>>> import numpy as np
>>> from numpy import linalg as LA
>>> np.set_printoptions(precision=3, suppress=True, linewidth=160, sign=" ")
>>> F = np.loadtxt("out3.csv", delimiter=",")
>>> F
array([[ 1., -1.,  1.],
       [ 1.,  0.,  0.],
       [ 1.,  1.,  1.],
       [ 1.,  2.,  4.],
       [ 1.,  3.,  9.],
       [ 1.,  4., 16.],
       [ 1.,  5., 25.]])
>>> # column 2 dominates
>>> M2 = np.c_[F[:, :2] @ np.array([[-1, -1], [-1, 1]]), np.array([1, 1, -2, 0, 1, -1, -1])]
>>> M2
array([[ 0., -2.,  1.],
       [-1., -1.,  1.],
       [-2.,  0., -2.],
       [-3.,  1.,  0.],
       [-4.,  2.,  1.],
       [-5.,  3., -1.],
       [-6.,  4., -1.]])
>>> np.round(LA.lstsq(F, M2[:, 0])[0], 3) + 0
array([-1., -1.,  0.])
>>> LA.matrix_rank(np.c_[F, M2])
np.int64(4)
>>> LA.matrix_rank(M2)
np.int64(3)
>>> G = F.T @ F
>>> (F @ F.T).shape
(7, 7)
>>> LA.svd(F, compute_uv=False) ** 2
array([ 1034.68 ,     5.339,     2.98 ])
>>> np.allclose(G, G.T)
True
>>> LA.matrix_rank(G)
np.int64(3)
>>> np.trace(G), (F ** 2).sum()
(np.float64(1043.0), np.float64(1043.0))
>>> x = np.array([2, 1, -2])
>>> F @ x
array([ -1.,   2.,   1.,  -4., -13., -26., -43.])
>>> x @ F
Traceback (most recent call last):
  File "<python-input-19>", line 1, in <module>
    x @ F
    ~~^~~
ValueError: matmul: Input operand 1 has a mismatch in its core dimension 0, with gufunc signature (n?,k),(k,m?)->(n?,m?) (size 7 is different from 3)
>>> (F @ x).argmax()
np.int64(1)
>>> LA.norm(F @ x) <= LA.norm(F, 2) * LA.norm(x) + 1e-9
np.True_
>>> hat = F @ LA.solve(F.T @ F, F.T)
>>> np.round(LA.eigvalsh(hat), 3) + 0
array([ 0.,  0.,  0.,  0.,  1.,  1.,  1.])
>>> np.allclose(hat @ hat, hat)
True
>>> LA.matrix_rank(np.eye(7) - hat)
np.int64(4)
>>> np.diag(hat)
array([ 0.762,  0.286,  0.286,  0.333,  0.286,  0.286,  0.762])
>>> M = np.array([[4, 1, 0, 0, 0, 0],
...     [2, 0, 0, 0, 0, 0],
...     [7, 2, 0, 0, 0, 0],
...     [0, 0, 4, 1, 0, 0],
...     [0, 0, 2, 0, 0, 0],
...     [0, 0, 7, 2, 0, 0],
...     [0, 0, 0, 0, 4, 1],
...     [0, 0, 0, 0, 2, 0],
...     [0, 0, 0, 0, 7, 2]])
>>> LA.matrix_rank(M, rtol=0.1)
np.int64(3)
>>> round(np.log10(LA.cond(M)))
1
>>> np.argsort(-LA.norm(M, axis=0).round(6), kind="stable")[:3]
array([ 0,  2,  4])
>>> [round(float(x), 3) for x in LA.svd(M, compute_uv=False)[:3]]
[8.586, 8.586, 8.586]
>>> np.round(LA.norm(M, 2) / LA.norm(M), 3)
np.float64(0.576)
>>> LA.cond(M) > 100
np.False_
>>> X = np.load("dump.npy")
>>> X
array([[-3, -1, -3, -1],
       [ 0,  2,  0,  2],
       [-3, -1, -3, -1],
       [ 0,  2,  0,  2]])
>>> # rows 0 and 2 are equal
>>> round(float(LA.norm(X, 2) / LA.norm(X)), 3)
0.87
>>> [round(float(x), 3) for x in LA.svd(X, compute_uv=False)[:3]]
[6.513, 3.685, 0.0]
>>> LA.matrix_rank(X, rtol=0.1)
np.int64(2)
>>> np.argsort(-LA.norm(X, axis=0).round(6), kind="stable")[:3]
array([ 0,  2,  1])
>>> LA.cond(X) > 100
np.True_
>>> left, sig, Vt = LA.svd(X)
>>> vecs = Vt[:(sig > 1e-8).sum()]
>>> rng = np.random.default_rng(94115)
>>> x = X[0] + -1 * X[3] + rng.integers(2) * np.eye(4)[3]
>>> x
array([-3., -3., -3., -2.])
>>> np.round(vecs.T @ vecs, 3) + 0
array([[ 0.5,  0. ,  0.5,  0. ],
       [ 0. ,  0.5,  0. ,  0.5],
       [ 0.5,  0. ,  0.5,  0. ],
       [ 0. ,  0.5,  0. ,  0.5]])
